$ python3 -q
>>> import numpy as np
>>> np.set_printoptions(precision=3, suppress=True, linewidth=100)
>>> def tidy(a):
...     return np.round(a, 3) + 0
... 
>>> J = np.loadtxt("case15.csv", delimiter=",")
>>> tidy(J)
array([[0.167, 0.115, 0.167, 0.192, 0.038, 0.244],
       [0.115, 0.08 , 0.115, 0.133, 0.027, 0.169],
       [0.167, 0.115, 0.167, 0.192, 0.038, 0.244],
       [0.192, 0.133, 0.192, 0.222, 0.044, 0.281],
       [0.038, 0.027, 0.038, 0.044, 0.009, 0.056],
       [0.244, 0.169, 0.244, 0.281, 0.056, 0.356]])
>>> x = np.array([1, 3, -3, 4, -3, 3])
>>> tidy(np.einsum("ij,j->i", J, x))
array([1.397, 0.967, 1.397, 1.612, 0.322, 2.042])
>>> tidy(J @ (2 * x))
array([2.795, 1.935, 2.795, 3.225, 0.645, 4.085])
>>> tidy(J @ np.ones(6))
array([0.923, 0.639, 0.923, 1.065, 0.213, 1.349])
>>> left, s, VT = np.linalg.svd(J)
>>> vecs = VT[:(s > 1e-8).sum()]
>>> rng = np.random.default_rng(990606)
>>> x = J[4] + 5 * J[5] + rng.integers(2) * np.eye(6)[4]
>>> tidy(x)
array([1.256, 0.87 , 1.256, 1.45 , 1.29 , 1.836])
>>> tidy(np.linalg.norm(x - vecs.T @ vecs @ x))
np.float64(0.996)
>>> np.linalg.matrix_rank(np.vstack([J, x]))
np.int64(2)
>>> w, vecs = np.linalg.eigh(J)
>>> x = np.array([0, -4, 1, 2, 0, 0])
>>> tidy(vecs * np.abs(w) @ vecs.T)
array([[0.167, 0.115, 0.167, 0.192, 0.038, 0.244],
       [0.115, 0.08 , 0.115, 0.133, 0.027, 0.169],
       [0.167, 0.115, 0.167, 0.192, 0.038, 0.244],
       [0.192, 0.133, 0.192, 0.222, 0.044, 0.281],
       [0.038, 0.027, 0.038, 0.044, 0.009, 0.056],
       [0.244, 0.169, 0.244, 0.281, 0.056, 0.356]])
>>> (np.sign(vecs[:, -1].round(6)) == np.sign(vecs[0, -1].round(6))).astype(int)
array([1, 1, 1, 1, 1, 1])
>>> tidy(vecs * np.maximum(w, 0) @ vecs.T)
array([[0.167, 0.115, 0.167, 0.192, 0.038, 0.244],
       [0.115, 0.08 , 0.115, 0.133, 0.027, 0.169],
       [0.167, 0.115, 0.167, 0.192, 0.038, 0.244],
       [0.192, 0.133, 0.192, 0.222, 0.044, 0.281],
       [0.038, 0.027, 0.038, 0.044, 0.009, 0.056],
       [0.244, 0.169, 0.244, 0.281, 0.056, 0.356]])
>>> tidy(np.linalg.eigvalsh(J[1:, 1:]))
array([0.   , 0.   , 0.   , 0.   , 0.833])
>>> left, s, VT = np.linalg.svd(J)
>>> tidy(s)
array([1., 0., 0., 0., 0., 0.])
>>> A2 = left[:, :1] @ np.diag(s[:1]) @ VT[:1]
>>> np.linalg.matrix_rank(A2)
np.int64(1)
>>> tidy(np.abs(J - A2).max())
np.float64(0.0)
>>> tidy(np.linalg.norm(J - A2, 2)), tidy(s[1])
(np.float64(0.0), np.float64(0.0))
>>> tidy(np.linalg.norm(J - A2) / np.linalg.norm(J))
np.float64(0.0)
>>> tidy(A2)
array([[0.167, 0.115, 0.167, 0.192, 0.038, 0.244],
       [0.115, 0.08 , 0.115, 0.133, 0.027, 0.169],
       [0.167, 0.115, 0.167, 0.192, 0.038, 0.244],
       [0.192, 0.133, 0.192, 0.222, 0.044, 0.281],
       [0.038, 0.027, 0.038, 0.044, 0.009, 0.056],
       [0.244, 0.169, 0.244, 0.281, 0.056, 0.356]])
>>> E = np.loadtxt("run9.csv", delimiter=",")
>>> E
array([[-0.593,  0.007,  0.226,  0.517, -0.033],
       [ 0.035, -0.828, -0.591,  0.487, -0.302],
       [ 0.927, -1.493, -1.18 ,  0.887, -0.089],
       [ 0.427,  1.152,  0.412, -1.25 ,  1.208],
       [-0.261,  0.164,  0.053,  0.159,  0.098],
       [ 0.143, -0.94 , -1.53 ,  0.056,  0.204],
       [-0.355, -0.497, -0.595, -0.086, -0.021],
       [ 0.217,  0.008,  0.415, -0.051, -0.254],
       [ 0.448, -1.367, -1.765, -0.015,  0.246],
       [-0.005, -0.63 ,  0.181,  0.894, -0.703],
       [ 0.588, -2.239, -0.893,  1.326, -1.003],
       [-0.233, -0.679, -0.324,  0.389, -0.429]])
>>> Xc = (E - E.mean(axis=0)) / E.std(axis=0)
>>> tidy(Xc.std(axis=0))
array([1., 1., 1., 1., 1.])
>>> beta = np.linalg.lstsq(np.delete(Xc, 4, axis=1), Xc[:, 4])[0]
>>> tidy(beta)
array([ 0.296,  1.474, -0.912, -0.02 ])
>>> np.abs(beta).argmax()
np.int64(1)
>>> tidy(1 - np.var(Xc[:, 4] - np.delete(Xc, 4, axis=1) @ beta))
np.float64(0.952)
>>> x = np.array([3, 4, 5, 2, 2])
>>> tidy(E @ x)
array([  0.347,  -5.792,  -7.495,   7.865,   0.652, -10.461,  -6.242,   2.148, -12.487,  -1.248,
       -11.011,  -5.115])
>>> tidy(np.einsum("ij,j->i", E, x))
array([  0.347,  -5.792,  -7.495,   7.865,   0.652, -10.461,  -6.242,   2.148, -12.487,  -1.248,
       -11.011,  -5.115])
>>> np.linalg.norm(E @ x) <= np.linalg.norm(E, 2) * np.linalg.norm(x) + 1e-9
np.True_
>>> tidy((E * x).sum(axis=1))
array([  0.347,  -5.792,  -7.495,   7.865,   0.652, -10.461,  -6.242,   2.148, -12.487,  -1.248,
       -11.011,  -5.115])
>>> np.sign((E @ x).round(6))
array([ 1., -1., -1.,  1.,  1., -1., -1.,  1., -1., -1., -1., -1.])
>>> gram = np.cov(E, rowvar=False)
>>> tidy(np.median(E, axis=0))
array([ 0.089, -0.655, -0.458,  0.274, -0.061])
>>> tidy(E.std(axis=0))
array([0.419, 0.849, 0.723, 0.625, 0.526])
>>> tidy(np.corrcoef(E[:, 0], E[:, 2])[0, 1])
np.float64(-0.446)
>>> np.argsort(-E.std(axis=0).round(6), kind="stable")
array([1, 2, 3, 4, 0])
>>> Xc = E - E.mean(axis=0)
>>> vecs = np.linalg.svd(Xc)[2][:1]
>>> A2 = Xc - Xc @ vecs.T @ vecs
>>> np.linalg.norm(A2, axis=1).round(6).argmax()
np.int64(8)
>>> tidy(np.cov(Xc @ vecs.T, rowvar=False))
np.float64(1.548)
>>> tidy(np.linalg.norm(A2) / np.linalg.norm(Xc))
np.float64(0.566)
>>> W2 = E[[1, 5]].astype(float)
>>> for _ in range(6):
...     z = np.linalg.norm(E[:, None] - W2, axis=-1).argmin(axis=1)
...     W2 = np.array([E[z == j].mean(axis=0) for j in range(2)])
... 
>>> z
array([0, 0, 1, 0, 0, 1, 0, 0, 1, 0, 1, 0])
>>> np.bincount(z)
array([8, 4])
>>> np.abs(W2[1] - W2[0]).argmax()
np.int64(1)
>>> m1 = np.load("x.npy")
>>> m1
array([[ 0.052,  2.942, -1.924],
       [ 0.008,  3.199, -2.061],
       [-0.043,  3.036, -1.879],
       [-0.158,  3.11 , -1.808],
       [-0.061,  2.886, -2.063],
       [ 0.097,  2.954, -2.067],
       [-0.041,  2.9  , -2.107],
       [-0.059,  3.129, -2.053],
       [ 0.071,  2.908, -2.09 ],
       [-0.033,  3.019, -2.044],
       [-0.127,  2.966, -2.097],
       [ 0.018,  3.052, -2.048],
       [-0.841,  2.998,  2.973],
       [-1.041,  3.044,  2.883],
       [-0.786,  3.051,  3.08 ],
       [-0.896,  2.872,  3.178],
       [-1.017,  3.057,  2.965],
       [-1.051,  3.099,  3.088],
       [-0.924,  3.048,  2.955],
       [-1.006,  3.085,  3.098],
       [-0.898,  3.052,  3.007],
       [-0.987,  3.209,  3.165],
       [-0.923,  3.118,  2.987],
       [-1.128,  3.091,  3.021],
       [-2.997,  0.871, -2.03 ],
       [-2.939,  0.974, -1.929],
       [-3.004,  0.955, -1.865],
       [-3.112,  0.829, -2.003],
       [-2.99 ,  1.233, -1.992],
       [-3.128,  0.951, -2.053],
       [-3.198,  0.975, -2.034],
       [-2.952,  0.857, -2.078],
       [-2.967,  1.09 , -1.952],
       [-3.021,  1.015, -2.038],
       [-3.06 ,  0.96 , -1.88 ],
       [-2.92 ,  0.974, -1.927]])
>>> W2 = m1[[0, 16]].astype(float)
>>> for _ in range(5):
...     z = np.linalg.norm(m1[:, None] - W2, axis=-1).argmin(axis=1)
...     W2 = np.array([m1[z == j].mean(axis=0) for j in range(2)])
... 
>>> z
array([0, 0, 0, 0, 0, 0, 0, 0, 0, 0, 0, 0, 1, 1, 1, 1, 1, 1, 1, 1, 1, 1, 1, 1, 0, 0, 0, 0, 0, 0, 0,
       0, 0, 0, 0, 0])
>>> np.abs(W2[1] - W2[0]).argmax()
np.int64(2)
>>> Xc = m1 - m1.mean(axis=0)
>>> vecs = np.linalg.svd(Xc)[2][:2]
>>> A2 = Xc - Xc @ vecs.T @ vecs
>>> tidy(np.cov(Xc @ vecs.T, rowvar=False))
array([[6.267, 0.   ],
       [0.   , 2.128]])
>>> np.linalg.norm(A2, axis=1).round(6).argmax()
np.int64(15)
>>> tidy(np.linalg.norm(A2) / np.linalg.norm(Xc))
np.float64(0.032)
>>> x = np.array([9, -5, -3])
>>> y = m1 @ x
>>> tidy(np.linalg.solve(m1.T @ m1, m1.T @ y))
array([ 9., -5., -3.])
>>> y = y + 0.3 * rng.normal(size=36)
>>> tidy(y)
array([ -8.524,  -9.829,  -9.731, -11.148,  -8.384,  -7.905,  -8.814,  -9.73 ,  -7.268,  -9.25 ,
        -9.336,  -8.938, -31.993, -33.589, -31.775, -32.176, -33.674, -34.218, -32.411, -33.476,
       -32.508, -34.416, -33.37 , -34.765, -24.953, -25.627, -26.572, -25.895, -26.931, -26.813,
       -28.185, -24.315, -25.99 , -26.274, -26.64 , -25.778])
>>> beta, *_ = np.linalg.lstsq(m1, y)
>>> beta.round()
array([ 9., -5., -3.])
>>> tidy(np.linalg.norm(y - m1 @ beta))
np.float64(1.54)
>>> tidy(m1.T @ (y - m1 @ beta))
array([0., 0., 0.])
>>> tidy(beta)
array([ 9.041, -4.994, -3.049])
>>> A2 = np.c_[m1[:, :1] @ np.array([[5]]), np.array([5, -3, -1, 2, -5, -1, -1, -4, 2, 3, 2, -4, -2, 3, 5, -2, 4, 5, 1, -3, 1, -3, 3, -4, 5, 5, -2, 2, -2, -1, -1, 0, 0, -1, -3, -1])]
>>> tidy(A2)
array([[  0.26 ,   5.   ],
       [  0.04 ,  -3.   ],
       [ -0.215,  -1.   ],
       [ -0.79 ,   2.   ],
       [ -0.305,  -5.   ],
       [  0.485,  -1.   ],
       [ -0.205,  -1.   ],
       [ -0.295,  -4.   ],
       [  0.355,   2.   ],
       [ -0.165,   3.   ],
       [ -0.635,   2.   ],
       [  0.09 ,  -4.   ],
       [ -4.205,  -2.   ],
       [ -5.205,   3.   ],
       [ -3.93 ,   5.   ],
       [ -4.48 ,  -2.   ],
       [ -5.085,   4.   ],
       [ -5.255,   5.   ],
       [ -4.62 ,   1.   ],
       [ -5.03 ,  -3.   ],
       [ -4.49 ,   1.   ],
       [ -4.935,  -3.   ],
       [ -4.615,   3.   ],
       [ -5.64 ,  -4.   ],
       [-14.985,   5.   ],
       [-14.695,   5.   ],
       [-15.02 ,  -2.   ],
       [-15.56 ,   2.   ],
       [-14.95 ,  -2.   ],
       [-15.64 ,  -1.   ],
       [-15.99 ,  -1.   ],
       [-14.76 ,   0.   ],
       [-14.835,   0.   ],
       [-15.105,  -1.   ],
       [-15.3  ,  -3.   ],
       [-14.6  ,  -1.   ]])
>>> tidy(np.linalg.norm(np.linalg.qr(m1)[0].T @ A2, axis=0) ** 2 / ((A2 ** 2).sum(axis=0) + 1e-12))
array([1.   , 0.022])
>>> np.linalg.matrix_rank(np.c_[m1, A2])
np.int64(4)
>>> q, r_ = np.linalg.qr(A2)
>>> tidy(abs(r_[0, 0])), tidy(np.linalg.norm(A2[:, 0]))
(np.float64(55.001), np.float64(55.001))
>>> tidy(r_)
array([[-55.001,   0.846],
       [  0.   ,  17.812]])
>>> q.shape, r_.shape
((36, 2), (2, 2))
>>> tidy(q.T @ q)
array([[1., 0.],
       [0., 1.]])
>>> tidy(np.abs(np.diag(r_)))
array([55.001, 17.812])
>>> tidy(np.trace(q @ q.T))
np.float64(2.0)
>>> X = np.load("mat.npy")
>>> X
array([[-4.876,  2.359,  2.611,  1.651, -1.646, -0.767, -3.917,  2.122, -2.703,  0.591],
       [-1.508,  0.18 , -3.975, -2.585,  3.025, -2.952, -1.959, -1.897, -1.967,  0.001],
       [ 0.701,  4.95 ,  0.282,  2.542,  0.013, -3.473, -1.658, -1.979, -3.26 , -5.121],
       [-2.404,  1.724,  4.339, -0.075, -0.84 , -2.072, -5.379,  1.823, -2.306,  2.92 ],
       [-1.892,  1.974, -3.338, -2.227,  2.464, -2.443, -4.818, -4.599, -3.729, -1.17 ],
       [ 1.345,  6.431, -0.891,  3.294, -0.197, -4.903, -2.967, -0.192, -4.652, -6.284],
       [-2.659, -1.672, -3.11 , -2.769, -0.035, -3.072, -1.227, -2.74 , -1.669, -2.294],
       [-2.01 , -0.823, -4.195, -2.438,  3.086, -2.903, -2.534, -3.076, -1.141, -2.255],
       [-1.64 ,  2.242,  6.456, -1.104, -0.302, -2.871, -6.133,  0.267, -3.696,  3.053],
       [-1.891, -1.307, -3.586, -5.718,  3.14 , -2.683, -1.501, -0.033,  0.07 , -0.59 ],
       [ 0.297, -1.384, -3.53 , -2.683,  0.841, -1.712, -2.015, -1.229, -1.749, -1.539],
       [ 1.452,  4.911,  1.415,  3.435,  2.393, -2.454, -1.605, -1.311, -3.587, -4.566],
       [-2.315,  0.873,  4.69 ,  0.881, -1.168, -2.332, -5.091,  1.653, -2.578, -0.494],
       [ 1.75 ,  4.757, -1.769,  1.693,  0.881, -2.791, -2.144,  0.072, -3.269, -6.126],
       [ 2.004,  6.471,  0.973,  3.577,  2.45 , -4.605, -1.456, -1.313, -3.407, -5.201],
       [ 2.086,  7.6  ,  0.27 ,  2.947, -0.312, -5.696, -1.748,  0.819, -3.056, -5.233],
       [-2.56 ,  1.983,  5.51 , -0.139, -1.197, -3.235, -4.887,  2.771, -2.706,  1.288],
       [ 0.192,  5.236,  1.928,  1.648, -0.759, -3.135, -1.452, -2.29 , -5.852, -3.84 ],
       [-0.559, -0.432, -2.658, -3.308,  1.342, -2.235, -2.184, -2.426, -1.735, -1.484],
       [-2.014,  1.365, -3.387, -2.089,  2.593, -3.341, -2.665, -0.663,  0.913, -1.315],
       [-1.023, -0.547, -3.547, -1.819,  2.023, -1.792, -3.079, -1.675, -1.14 , -1.412],
       [-2.525, -0.514, -3.548, -2.76 ,  1.46 , -2.282, -4.362, -2.217, -2.612, -2.087],
       [-1.63 , -0.854, -0.73 , -2.807,  2.687, -3.392, -3.569, -0.883, -2.132, -0.977],
       [-3.276,  1.023,  4.293, -0.293, -1.111, -2.435, -6.13 ,  2.341, -1.507,  2.391],
       [ 3.391,  6.311, -0.571,  2.118,  0.893, -5.269, -2.234, -0.135, -4.471, -5.944],
       [-0.112, -1.405, -4.473, -2.044,  3.725, -2.289, -4.624, -3.755, -1.392, -1.531],
       [-0.873, -0.116, -3.008, -5.675,  3.032, -2.072, -2.638,  0.529,  0.237, -1.437],
       [ 0.004,  6.544,  0.693,  0.792,  1.078, -4.014, -0.423, -0.769, -3.279, -4.883],
       [-0.488,  1.306, -2.372, -3.329,  3.237, -1.965, -4.885, -0.864, -0.776, -2.187],
       [-1.727,  0.575,  4.502, -0.249, -4.311, -0.751, -6.386,  0.15 , -2.899,  0.634],
       [-1.897, -1.309, -3.245, -0.983,  0.652, -2.285, -5.007, -4.129, -0.51 , -2.803],
       [-0.994,  1.825,  4.467,  0.926, -3.673, -0.405, -4.728,  2.494, -2.2  ,  1.595],
       [ 1.39 ,  5.626,  0.646,  3.225,  0.265, -2.394, -1.553, -0.182, -4.888, -3.724],
       [-0.35 , -0.099, -4.134, -3.836,  1.526, -1.766, -3.553, -1.661,  0.218, -2.323],
       [ 0.914,  6.622,  0.621,  2.08 , -0.106, -3.894, -1.777,  0.372, -2.719, -6.644],
       [-1.952,  0.487,  6.481,  1.334, -2.443, -5.227, -6.89 ,  2.717, -3.674,  0.717]])
>>> hat = X @ np.linalg.solve(X.T @ X, X.T)
>>> np.linalg.matrix_rank(np.eye(36) - hat)
np.int64(26)
>>> tidy(np.trace(hat))
np.float64(10.0)
>>> dist = np.linalg.norm(X[:, None] - X[None], axis=-1)
>>> dist.mean(axis=1).argmax()
np.int64(35)
>>> dist[4].round(6).argsort(kind="stable")[:4]
array([ 4, 21, 25,  1])
>>> np.linalg.matrix_rank(dist ** 2)
np.int64(12)
>>> dist.shape
(36, 36)
